>>> import numpy as np
>>> import numpy.linalg as la
>>> np.set_printoptions(precision=2, suppress=True, linewidth=200)
>>> A = np.load("data.npy")
>>> print(A)
[[18  2 -3 -3]
 [ 0 43 -3  3]
 [ 0  2 -1 -2]
 [ 1 -1  1 37]]
>>> vec = np.array([1, 0, 0, 2])
>>> y = A @ vec
>>> b, lr = np.zeros(4), 1 / la.norm(A, 2) ** 2
>>> for i in range(60):
...     b -= lr * A.T @ (A @ b - y)
...     if i % 10 == 0: print(i, round(la.norm(A @ b - y), 2))
... 
0 24.79
10 2.24
20 0.33
30 0.09
40 0.07
50 0.07
>>> print(round(float(la.cond(A)), 2))
55.32
>>> print(b)
[ 0.99 -0.01 -0.09  2.  ]
>>> vec = np.array([-4, -9, -5, 2])
>>> y = A @ vec
>>> print(y)
[ -81 -366  -17   74]
>>> print(np.round(la.solve(A.T, A[0]), 2) + 0)
[1. 0. 0. 0.]
>>> u = np.array([1, 2, 2, 1])
>>> Y = A + np.outer(u, np.eye(4)[2])
>>> print(la.matrix_rank(la.inv(Y) - la.inv(A), tol=1e-8))
1
>>> print(la.matrix_rank(Y - A))
1
>>> Y = np.array([[-4, 1, -1], [5, 3, -5]])
>>> cent = np.kron(Y, A)
>>> print(cent)
[[ -72   -8   12   12   18    2   -3   -3  -18   -2    3    3]
 [   0 -172   12  -12    0   43   -3    3    0  -43    3   -3]
 [   0   -8    4    8    0    2   -1   -2    0   -2    1    2]
 [  -4    4   -4 -148    1   -1    1   37   -1    1   -1  -37]
 [  90   10  -15  -15   54    6   -9   -9  -90  -10   15   15]
 [   0  215  -15   15    0  129   -9    9    0 -215   15  -15]
 [   0   10   -5  -10    0    6   -3   -6    0  -10    5   10]
 [   5   -5    5  185    3   -3    3  111   -5    5   -5 -185]]
>>> print(la.matrix_rank(cent))
8
>>> print(la.cond(cent) > 100)
True
>>> print([round(float(x), 2) for x in la.svd(cent, compute_uv=False)[:3]])
[342.27, 293.14, 166.58]
>>> data = np.loadtxt("case16.csv", delimiter=",")
>>> print(data)
[[ 0.47 -1.29 -0.23]
 [-0.1   0.78 -0.13]
 [-0.01  0.06  0.06]
 [-0.69 -1.01  0.45]
 [-0.06  2.26  0.98]
 [ 0.21  4.56  1.64]
 [ 0.15 -0.61 -0.67]
 [-0.18 -2.06 -1.19]
 [-0.56 -4.92 -1.4 ]
 [-0.59  1.75  0.61]
 [-0.15 -0.48 -0.67]
 [ 0.11  1.62  0.05]
 [ 0.2   1.44  0.77]
 [-0.14  0.51  0.11]
 [-0.23  0.54 -0.05]
 [ 0.02  2.06  0.44]
 [ 0.02  1.88  0.18]
 [ 0.1  -1.02 -0.33]
 [-0.05 -0.8   0.03]
 [ 0.   -1.94 -0.95]
 [-0.16 -3.28 -1.32]
 [-0.36  0.86 -0.34]]
>>> W1 = np.array([[0, 3, 1, 0], [1, 1, 3, 1], [2, 1, 3, 2]])
>>> b = np.array([3, 3, 3, 3])
>>> act = np.maximum(data @ W1 + b, 0)
>>> print((act > 0).astype(int))
[[1 1 0 1]
 [1 1 1 1]
 [1 1 1 1]
 [1 1 1 1]
 [1 1 1 1]
 [1 1 1 1]
 [1 1 0 1]
 [0 0 0 0]
 [0 0 0 0]
 [1 1 1 1]
 [1 1 0 1]
 [1 1 1 1]
 [1 1 1 1]
 [1 1 1 1]
 [1 1 1 1]
 [1 1 1 1]
 [1 1 1 1]
 [1 1 0 1]
 [1 1 1 1]
 [0 1 0 0]
 [0 0 0 0]
 [1 1 1 1]]
>>> cent = np.array([[4, 3], [5, 1], [4, 0], [2, 5]])
>>> print((act @ cent).round(6).argmax(axis=1))
[0 0 0 1 0 0 0 0 0 0 0 0 0 0 0 0 0 0 0 0 0 0]
>>> print(W1 @ cent)
[[19  3]
 [23  9]
 [29 17]]
